$ ipython --no-banner

In [1]: import numpy as np

In [2]: np.set_printoptions(suppress=True, linewidth=160)

In [3]: J = np.loadtxt("sample6.csv", delimiter=",")

In [4]: J
Out[4]: 
array([[0., 0., 1., 0., 0., 0.],
       [0., 2., 0., 0., 0., 0.],
       [0., 0., 0., 0., 0., 0.],
       [0., 0., 0., 3., 0., 0.],
       [0., 0., 0., 0., 0., 0.],
       [0., 0., 3., 0., 0., 0.],
       [0., 0., 0., 3., 0., 0.]])

In [5]: # column 4 repeats column 0

In [6]: U, sigma, Vh = np.linalg.svd(J)

In [7]: np.argmax(sigma[:-1] / (sigma[1:] + 1e-6)) + 1
Out[7]: np.int64(3)

In [8]: sigma.round(4)
Out[8]: array([4.2426, 3.1623, 2.    , 0.    , 0.    , 0.    ])

In [9]: Y = U[:, :3] @ np.diag(sigma[:3]) @ Vh[:3]

In [10]: Y.round(4)
Out[10]: 
array([[0., 0., 1., 0., 0., 0.],
       [0., 2., 0., 0., 0., 0.],
       [0., 0., 0., 0., 0., 0.],
       [0., 0., 0., 3., 0., 0.],
       [0., 0., 0., 0., 0., 0.],
       [0., 0., 3., 0., 0., 0.],
       [0., 0., 0., 3., 0., 0.]])

In [11]: round(float(np.linalg.norm(J - Y) / np.linalg.norm(J)), 4)
Out[11]: 0.0

In [12]: rk = np.linalg.matrix_rank(J)

In [13]: rk
Out[13]: np.int64(3)

In [14]: N = np.linalg.svd(J)[2][rk:].T

In [15]: print([int(np.linalg.matrix_rank(np.delete(J, i, axis=0))) for i in range(7)])
[3, 2, 3, 3, 3, 3, 3]

In [16]: np.linalg.matrix_rank(J.T @ J), np.linalg.matrix_rank(J @ J.T)
Out[16]: (np.int64(3), np.int64(3))

In [17]: vec = np.array([-1, -3, 1, -1, -2, -1])

In [18]: J @ np.eye(6)[0]
Out[18]: array([0., 0., 0., 0., 0., 0., 0.])

In [19]: print(np.sign((J @ vec).round(6)))
[ 1. -1.  0. -1.  0.  1. -1.]

In [20]: vec @ J
---------------------------------------------------------------------------
ValueError                                Traceback (most recent call last)
Cell In[20], line 1
----> 1 vec @ J

ValueError: matmul: Input operand 1 has a mismatch in its core dimension 0, with gufunc signature (n?,k),(k,m?)->(n?,m?) (size 7 is different from 6)

In [21]: J @ (2 * vec)
Out[21]: array([  2., -12.,   0.,  -6.,   0.,   6.,  -6.])

In [22]: np.einsum("ij,j->i", J, vec)
Out[22]: array([ 1., -6.,  0., -3.,  0.,  3., -3.])

In [23]: E = np.load("out17.npy")

In [24]: E
Out[24]: 
array([[-0.4   , -0.3   , -1.5   ,  0.5   , -0.7807],
       [ 0.6   ,  0.5   ,  2.5   , -0.6   ,  1.1681],
       [-0.1   , -0.5   , -1.4   , -0.9   , -0.2087],
       [ 0.9   ,  1.7   , -1.2   ,  0.6   ,  1.7966],
       [-0.4   , -0.4   , -0.2   , -0.1   , -0.8026],
       [ 1.1   , -2.9   ,  0.8   ,  1.6   ,  2.2325],
       [ 0.6   ,  1.    ,  0.8   , -1.    ,  1.33  ],
       [ 0.3   , -1.4   ,  0.1   ,  0.2   ,  0.5899],
       [ 0.    , -1.4   ,  1.1   , -0.7   , -0.0507],
       [-0.3   , -0.3   , -1.1   , -0.9   , -0.6418],
       [-0.7   ,  1.5   ,  0.    , -0.9   , -1.4753],
       [-1.6   , -0.4   , -1.6   ,  0.6   , -3.2349],
       [-0.7   ,  0.5   ,  0.    ,  1.3   , -1.4081],
       [-2.1   ,  1.1   ,  0.2   ,  0.4   , -4.2129],
       [-1.2   ,  1.2   ,  0.4   , -0.3   , -2.4448],
       [ 1.9   ,  0.3   ,  0.3   ,  0.7   ,  3.8574],
       [ 0.1   , -0.1   ,  0.2   ,  1.7   ,  0.0748],
       [-1.4   ,  0.4   ,  0.3   ,  1.3   , -2.841 ],
       [-0.1   ,  0.6   , -0.4   , -0.4   , -0.2688],
       [ 0.3   ,  0.4   ,  0.    , -0.8   ,  0.5924],
       [-0.2   ,  1.3   , -0.8   , -0.1   , -0.4343],
       [-1.8   , -1.4   , -0.9   , -0.4   , -3.6478],
       [-0.1   ,  0.4   ,  0.8   , -0.1   , -0.2077],
       [ 0.9   , -0.7   ,  0.3   , -0.1   ,  1.764 ],
       [ 1.1   ,  0.7   ,  0.7   ,  1.3   ,  2.255 ],
       [-2.5   ,  0.5   , -0.1   ,  0.2   , -5.0309],
       [ 0.2   , -0.3   ,  2.    ,  0.3   ,  0.4052],
       [ 0.6   , -0.3   ,  0.5   ,  0.9   ,  1.3007],
       [-0.3   ,  1.2   ,  0.8   , -0.5   , -0.6047],
       [-1.2   ,  1.2   ,  0.4   , -0.9   , -2.3123],
       [ 0.6   ,  0.4   ,  0.2   , -0.1   ,  1.1235],
       [-1.2   ,  1.6   ,  0.3   , -0.4   , -2.383 ],
       [-0.8   ,  0.4   , -0.3   ,  1.    , -1.5626],
       [ 1.5   ,  1.2   ,  0.5   , -0.2   ,  2.9641],
       [-0.4   ,  0.6   ,  0.5   ,  0.2   , -0.7534]])

In [25]: Xs = (E - E.mean(axis=0)) / E.std(axis=0)

In [26]: np.argwhere(np.abs(Xs) > 2)
Out[26]: 
array([[ 1,  2],
       [ 5,  1],
       [15,  0],
       [15,  4],
       [16,  3],
       [25,  0],
       [25,  4],
       [26,  2]])

In [27]: np.round(Xs.std(axis=0), 4)
Out[27]: array([1., 1., 1., 1., 1.])

In [28]: coef = np.linalg.lstsq(np.delete(Xs, 4, axis=1), Xs[:, 4])[0]

In [29]: coef.round(4)
Out[29]: array([0.999 , 0.0024, 0.0029, 0.0014])

In [30]: print(np.abs(coef).argmax())
0
